% python3 -q
>>> import numpy as np
>>> import numpy.linalg as la
>>> np.set_printoptions(precision=2, suppress=True, linewidth=140)
>>> W0 = np.loadtxt("test12.csv", delimiter=",")
>>> W0
array([[ 2.,  3.,  4.,  5.,  6.,  7.],
       [ 8.,  9., 10., 11., 12., 13.],
       [14., 15., 16., 17., 18., 19.],
       [20., 21., 22., 23., 24., 25.],
       [26., 27., 28., 29., 30., 31.],
       [32., 33., 34., 35., 36., 37.],
       [38., 39., 40., 41., 42., 43.],
       [44., 45., 46., 47., 48., 49.],
       [50., 51., 52., 53., 54., 55.],
       [56., 57., 58., 59., 60., 61.],
       [62., 63., 64., 65., 66., 67.],
       [68., 69., 70., 71., 72., 73.]])
>>> # rows and columns are dependent
>>> cov = np.cov(W0, rowvar=False)
>>> np.argsort(-W0.std(axis=0).round(6), kind="stable")
array([0, 1, 2, 3, 4, 5])
>>> np.round(la.eigvalsh(cov)[::-1], 2) + 0
array([2808.,    0.,    0.,    0.,    0.,    0.])
>>> np.argwhere(np.triu(np.abs(np.corrcoef(W0.T)) > 0.8, 1))
array([[0, 1],
       [0, 2],
       [0, 3],
       [0, 4],
       [0, 5],
       [1, 2],
       [1, 3],
       [1, 4],
       [1, 5],
       [2, 3],
       [2, 4],
       [2, 5],
       [3, 4],
       [3, 5],
       [4, 5]])
>>> np.polyfit(W0[:, 0], W0[:, 5], 1)
array([1., 5.])
>>> np.round(np.corrcoef(W0[:, 0], W0[:, 5])[0, 1], 2)
np.float64(1.0)
>>> np.corrcoef(W0.T)
array([[1., 1., 1., 1., 1., 1.],
       [1., 1., 1., 1., 1., 1.],
       [1., 1., 1., 1., 1., 1.],
       [1., 1., 1., 1., 1., 1.],
       [1., 1., 1., 1., 1., 1.],
       [1., 1., 1., 1., 1., 1.]])
>>> rank = la.matrix_rank(W0)
>>> rank
np.int64(2)
>>> N = la.svd(W0)[2][rank:].T
>>> [int(la.matrix_rank(np.delete(W0, i, axis=0))) for i in range(12)]
[2, 2, 2, 2, 2, 2, 2, 2, 2, 2, 2, 2]
>>> la.matrix_rank(W0.T @ W0), la.matrix_rank(W0 @ W0.T)
(np.int64(2), np.int64(2))
>>> N @ N.T
array([[ 0.48, -0.38, -0.24, -0.1 ,  0.05,  0.19],
       [-0.38,  0.7 , -0.21, -0.12, -0.04,  0.05],
       [-0.24, -0.21,  0.82, -0.15, -0.12, -0.1 ],
       [-0.1 , -0.12, -0.15,  0.82, -0.21, -0.24],
       [ 0.05, -0.04, -0.12, -0.21,  0.7 , -0.38],
       [ 0.19,  0.05, -0.1 , -0.24, -0.38,  0.48]])
>>> np.allclose(W0 @ N, 0)
True
>>> [int(la.matrix_rank(W0[:, :j + 1])) for j in range(6)]
[1, 2, 2, 2, 2, 2]
>>> N.shape
(6, 4)
